% python3 -q
>>> import numpy as np
>>> np.set_printoptions(precision=1, suppress=True, linewidth=140)
>>> rnd = lambda a: np.round(a, 1) + 0
>>> data = np.array([[5.3, -5.0, -1.0, 3.0],
...     [-1.0, 6.3, -3.0, -8.0],
...     [-7.0, -8.0, 4.3, -2.0],
...     [5.0, -5.0, -1.0, 3.3]])
>>> ev, evecs = np.linalg.eig(data)
>>> rnd(np.prod(ev))
np.float64(-129.5)
>>> rnd(np.sort(np.linalg.eigvals(data @ data)))
array([  0.1,  13.2,  71.1, 198.8])
>>> F = np.array([[3, 0, 0, 0], [0, 2, 0, 0], [0, 0, 2, 0], [0, 0, 0, -3]])
>>> F
array([[ 3,  0,  0,  0],
       [ 0,  2,  0,  0],
       [ 0,  0,  2,  0],
       [ 0,  0,  0, -3]])
>>> np.einsum("ii->", data)
np.float64(19.2)
>>> np.kron(np.eye(2, dtype=int), data)
array([[ 5.3, -5. , -1. ,  3. ,  0. , -0. , -0. ,  0. ],
       [-1. ,  6.3, -3. , -8. , -0. ,  0. , -0. , -0. ],
       [-7. , -8. ,  4.3, -2. , -0. , -0. ,  0. , -0. ],
       [ 5. , -5. , -1. ,  3.3,  0. , -0. , -0. ,  0. ],
       [ 0. , -0. , -0. ,  0. ,  5.3, -5. , -1. ,  3. ],
       [-0. ,  0. , -0. , -0. , -1. ,  6.3, -3. , -8. ],
       [-0. , -0. ,  0. , -0. , -7. , -8. ,  4.3, -2. ],
       [ 0. , -0. , -0. ,  0. ,  5. , -5. , -1. ,  3.3]])
>>> rnd(np.linalg.eigvals(data).sum().real)
np.float64(19.2)
>>> rnd(np.poly(data))
array([   1. ,  -19.2,   42.7,  420.4, -129.5])
>>> rnd(np.linalg.det(data[::-1]))
np.float64(-129.5)
>>> rnd(np.linalg.eigvals(data))
array([14.1,  8.4,  0.3, -3.6])
>>> rng = np.random.default_rng(2727)
>>> idx = rng.permutation(4)
>>> idx
array([1, 3, 2, 0])
>>> B = F[idx][:, idx]
>>> np.diag(B)
array([ 2, -3,  2,  3])
>>> rnd(np.linalg.det(B)), rnd(np.linalg.det(F[idx]))
(np.float64(-36.0), np.float64(-36.0))
>>> np.trace(B)
np.int64(4)
>>> B
array([[ 2,  0,  0,  0],
       [ 0, -3,  0,  0],
       [ 0,  0,  2,  0],
       [ 0,  0,  0,  3]])
>>> F @ F
array([[9, 0, 0, 0],
       [0, 4, 0, 0],
       [0, 0, 4, 0],
       [0, 0, 0, 9]])
>>> rnd(np.sort(np.linalg.eigvals(F)))
array([-3.,  2.,  2.,  3.])
>>> vec = np.array([2, 2, 3, 3])
>>> rhs = F @ vec
>>> rhs
array([ 6,  4,  6, -9])
>>> rnd(np.linalg.solve(F, F[:, 3]))
array([0., 0., 0., 1.])
>>> rnd(np.linalg.solve(F, 4 * rhs))
array([ 8.,  8., 12., 12.])
>>> rnd(np.linalg.solve(F, rhs))
array([2., 2., 3., 3.])
>>> rnd(np.linalg.solve(F, rhs + F[:, 2]))
array([2., 2., 4., 3.])
>>> rnd(np.linalg.solve(F.T, F[2]))
array([0., 0., 1., 0.])
>>> X = np.load("w.npy")
>>> X
array([[-4.5, -3.5, -3. ],
       [-1.6, -0.6, -3. ],
       [-2.4, -1.4, -3. ],
       [-1.6, -0.6, -3. ],
       [-2. , -1. , -3. ],
       [-2.3, -1.3, -3. ],
       [-0.6,  0.4, -3. ],
       [-2.6, -1.6, -3. ],
       [-1.2, -0.2, -3. ],
       [-2.2, -1.2, -3. ],
       [-3.6, -2.6, -3. ],
       [-1.3, -0.3, -3. ],
       [-2.2, -1.2, -3. ],
       [-1.2, -0.2, -3. ]])
>>> rnd(np.trace(np.linalg.pinv(X) @ X))
np.float64(2.0)
>>> np.abs(np.diag(np.linalg.qr(X)[1])) > 1e-9
array([ True,  True, False])
>>> np.linalg.lstsq(X[:-1].T, X[-1])[2]
np.int32(2)
>>> U, sv, Vh = np.linalg.svd(X)
>>> evecs = Vh[:(sv > 1e-8).sum()]
>>> vec = X[3] + 4 * X[4] + rng.integers(2) * np.eye(3)[0]
>>> vec
array([ -8.6,  -4.6, -15. ])
>>> np.linalg.matrix_rank(np.vstack([X, vec]))
np.int64(3)
>>> rnd(evecs.T @ evecs)
array([[ 0.5,  0.5,  0.2],
       [ 0.5,  0.5, -0.2],
       [ 0.2, -0.2,  0.9]])
>>> rank = np.linalg.matrix_rank(X)
>>> rank
np.int64(2)
>>> ns = np.linalg.svd(X)[2][rank:].T
>>> rnd(ns @ ns.T)
array([[ 0.5, -0.5, -0.2],
       [-0.5,  0.5,  0.2],
       [-0.2,  0.2,  0.1]])
>>> rnd(X @ ns)
array([[0.],
       [0.],
       [0.],
       [0.],
       [0.],
       [0.],
       [0.],
       [0.],
       [0.],
       [0.],
       [0.],
       [0.],
       [0.],
       [0.]])
>>> np.linalg.matrix_rank(X.T @ X), np.linalg.matrix_rank(X @ X.T)
(np.int64(2), np.int64(2))
>>> rnd(ns[:, 0] / ns[np.abs(ns[:, 0]).round(6).argmax(), 0])
array([ 1. , -1. , -0.3])
>>> B = np.array([[0, -1], [0, -1], [-1, 0]])
>>> np.linalg.matrix_rank(np.vstack([X, B.T]))
np.int64(3)
>>> rnd(np.einsum("ik,kj->ij", X, B))
array([[3. , 8. ],
       [3. , 2.2],
       [3. , 3.8],
       [3. , 2.2],
       [3. , 3. ],
       [3. , 3.6],
       [3. , 0.2],
       [3. , 4.2],
       [3. , 1.4],
       [3. , 3.4],
       [3. , 6.2],
       [3. , 1.6],
       [3. , 3.4],
       [3. , 1.4]])
>>> rnd(X @ B)
array([[3. , 8. ],
       [3. , 2.2],
       [3. , 3.8],
       [3. , 2.2],
       [3. , 3. ],
       [3. , 3.6],
       [3. , 0.2],
       [3. , 4.2],
       [3. , 1.4],
       [3. , 3.4],
       [3. , 6.2],
       [3. , 1.6],
       [3. , 3.4],
       [3. , 1.4]])
>>> rnd(np.einsum("ik,kj->ji", X, B))
array([[3. , 3. , 3. , 3. , 3. , 3. , 3. , 3. , 3. , 3. , 3. , 3. , 3. , 3. ],
       [8. , 2.2, 3.8, 2.2, 3. , 3.6, 0.2, 4.2, 1.4, 3.4, 6.2, 1.6, 3.4, 1.4]])
>>> rnd(np.einsum("ij,ij->i", X, X))
array([41.5, 11.9, 16.7, 11.9, 14. , 16. ,  9.5, 18.3, 10.5, 15.3, 28.7, 10.8, 15.3, 10.5])
>>> rnd(np.einsum("ij->j", X))
array([-29.3, -15.3, -42. ])
>>> C = np.sign(np.array([[-2, -6, -1, 4], [1, -7, 6, -7], [-3, 5, -3, 7], [1, 7, 6, -2]]))
>>> B = (np.tril(C, -1) + np.eye(4)) @ (np.triu(C, 1) + np.eye(4))
>>> ev = np.array([-1, 4, 6, 3])
>>> m1 = np.rint(B * ev @ np.linalg.inv(B)) + 0
>>> m1
array([[-2., -3., -3.,  1.],
       [ 0., -1.,  0.,  0.],
       [22., -1., 15., -5.],
       [12., -7.,  6.,  0.]])
>>> B = np.linalg.inv(m1)
>>> np.allclose(B, m1.T)
False
>>> rnd(m1 @ B)
array([[1., 0., 0., 0.],
       [0., 1., 0., 0.],
       [0., 0., 1., 0.],
       [0., 0., 0., 1.]])
>>> (np.abs(B) > 1e-9).astype(int)
array([[1, 1, 1, 0],
       [0, 1, 0, 0],
       [1, 1, 1, 1],
       [1, 1, 1, 1]])
>>> rnd(np.linalg.slogdet(m1)[0])
np.float64(-1.0)
>>> rnd(np.linalg.det(m1) * np.linalg.det(B))
np.float64(1.0)
>>> rnd(np.linalg.cond(m1))
np.float64(78.4)
>>> vec = np.array([-3, -2, 1, -1])
>>> rhs = m1 @ vec
>>> c, lr = np.zeros(4), 1 / np.linalg.norm(m1, 2) ** 2
>>> for i in range(60):
...     c -= lr * m1.T @ (m1 @ c - rhs)
...     if i % 10 == 0: print(i, round(np.linalg.norm(m1 @ c - rhs), 1))
... 
0 6.8
10 3.9
20 2.4
30 1.7
40 1.4
50 1.4
>>> rnd(np.linalg.cond(m1))
np.float64(78.4)
